% ipython --no-banner

In [1]: import numpy as np

In [2]: from numpy import linalg as LA

In [3]: np.set_printoptions(precision=2, suppress=True, linewidth=200)

In [4]: M2 = np.array([[0, 0], [3, 1], [0, 2], [2, 2], [2, 3]])

In [5]: basis = np.array([[4, 9, -5, 6], [-2, 0, -4, -5]])

In [6]: F = M2 @ basis

In [7]: F
Out[7]: 
array([[  0,   0,   0,   0],
       [ 10,  27, -19,  13],
       [ -4,   0,  -8, -10],
       [  4,  18, -18,   2],
       [  2,  18, -22,  -3]])

In [8]: W = np.array([[1, 0, 1], [2, 2, 2], [0, 2, 0], [0, 0, 2]])

In [9]: b = np.array([1, 4, -5])

In [10]: act = np.maximum(F @ W + b, 0)

In [11]: act
Out[11]: 
array([[ 1,  4,  0],
       [65, 20, 85],
       [ 0,  0,  0],
       [41,  4, 39],
       [39,  0, 27]])

In [12]: basis = np.array([[3, -3, -2], [1, -1, -1], [-1, -1, -2]])

In [13]: act @ basis
Out[13]: 
array([[   7,   -7,   -6],
       [ 130, -300, -320],
       [   0,    0,    0],
       [  88, -166, -164],
       [  90, -144, -132]])

In [14]: W @ basis
Out[14]: 
array([[  2,  -4,  -4],
       [  6, -10, -10],
       [  2,  -2,  -2],
       [ -2,  -2,  -4]])

In [15]: M2 = np.c_[act[:, :2] @ np.array([[2, -3], [2, 2]]), np.array([2, 1, 0, 2, 2])]

In [16]: M2
Out[16]: 
array([[  10,    5,    2],
       [ 170, -155,    1],
       [   0,    0,    0],
       [  90, -115,    2],
       [  78, -117,    2]])

In [17]: np.round(LA.lstsq(act, M2[:, 0])[0], 2) + 0
Out[17]: array([2., 2., 0.])

In [18]: LA.matrix_rank(np.c_[act, M2])
Out[18]: np.int64(4)

In [19]: left, s, vt = LA.svd(F)

In [20]: vecs = vt[:(s > 1e-8).sum()]

In [21]: rng = np.random.default_rng(896)

In [22]: x = F[1] + -2 * F[4] + rng.integers(2) * np.eye(4)[2]

In [23]: x
Out[23]: array([ 6., -9., 26., 19.])

In [24]: round(float(LA.norm(x - vecs.T @ vecs @ x)), 2)
Out[24]: 0.6

In [25]: np.diag(vecs.T @ vecs)
Out[25]: array([0.16, 0.54, 0.64, 0.66])

In [26]: LA.matrix_rank(np.vstack([F, x]))
Out[26]: np.int64(3)

In [27]: np.allclose(vecs.T @ vecs @ x, x)
Out[27]: False
